$ python -q
>>> import numpy as np
>>> from numpy import linalg as LA
>>> np.set_printoptions(precision=3, suppress=True, linewidth=140)
>>> rnd = lambda a: np.round(a, 3) + 0
>>> arr = np.load("a.npy")
>>> print(arr)
[[1.  0.  0. ]
 [0.  1.  0. ]
 [0.  0.5 0.5]]
>>> print(arr @ arr)
[[1.   0.   0.  ]
 [0.   1.   0.  ]
 [0.   0.75 0.25]]
>>> M = np.array([[2, 3, 1],
...     [3, 6, 1],
...     [6, 4, 4],
...     [6, 7, 4],
...     [5, 4, 5],
...     [4, 2, 5],
...     [1, 0, 8],
...     [4, 3, 11],
...     [6, 4, 13],
...     [3, 6, 13],
...     [2, 8, 14]])
>>> def softmax(z):
...     e = np.exp(z - z.max(axis=-1, keepdims=True))
...     return e / e.sum(axis=-1, keepdims=True)
... 
>>> print(rnd(softmax(10 * M[2])))
[1. 0. 0.]
>>> print(rnd(softmax(M[2] + 3)))
[0.787 0.107 0.107]
>>> scores = M @ M.T / np.sqrt(3)
>>> print(rnd(softmax(scores + np.triu(np.full(scores.shape, -np.inf), 1))))
[[1.    0.    0.    0.    0.    0.    0.    0.    0.    0.    0.   ]
 [0.    1.    0.    0.    0.    0.    0.    0.    0.    0.    0.   ]
 [0.    0.    1.    0.    0.    0.    0.    0.    0.    0.    0.   ]
 [0.    0.    0.    1.    0.    0.    0.    0.    0.    0.    0.   ]
 [0.    0.    0.001 0.998 0.001 0.    0.    0.    0.    0.    0.   ]
 [0.    0.    0.029 0.919 0.051 0.001 0.    0.    0.    0.    0.   ]
 [0.    0.    0.    0.    0.    0.    1.    0.    0.    0.    0.   ]
 [0.    0.    0.    0.    0.    0.    0.    1.    0.    0.    0.   ]
 [0.    0.    0.    0.    0.    0.    0.    0.    1.    0.    0.   ]
 [0.    0.    0.    0.    0.    0.    0.    0.    0.15  0.85  0.   ]
 [0.    0.    0.    0.    0.    0.    0.    0.    0.    0.    1.   ]]
>>> print(rnd(softmax(scores)[2] @ M))
[ 5.631  4.366 13.09 ]
>>> Uu, sigma, VT = LA.svd(M, full_matrices=False)
>>> print(rnd(VT @ VT.T))
[[1. 0. 0.]
 [0. 1. 0.]
 [0. 0. 1.]]
>>> print(rnd(sigma))
[33.34  10.284  5.718]
>>> print(rnd(sigma / sigma[0]))
[1.    0.308 0.172]
>>> print(np.abs(Uu[:, 0]).round(6).argmax())
10
>>> print(rnd(Uu.T @ Uu))
[[1. 0. 0.]
 [0. 1. 0.]
 [0. 0. 1.]]
>>> Ac = M - M.mean(axis=0)
>>> Uu, sigma, VT = LA.svd(Ac, full_matrices=False)
>>> print(rnd(Ac.mean(axis=0)))
[0. 0. 0.]
>>> print(LA.matrix_rank(Ac))
3
>>> print(np.searchsorted(np.cumsum(sigma ** 2) / (sigma ** 2).sum(), 0.9) + 1)
2
>>> print(rnd(sigma ** 2 / (sigma ** 2).sum()))
[0.741 0.173 0.087]
>>> print(rnd(VT[0] * np.sign(VT[0, np.abs(VT[0]).argmax()])))
[-0.027  0.109  0.994]
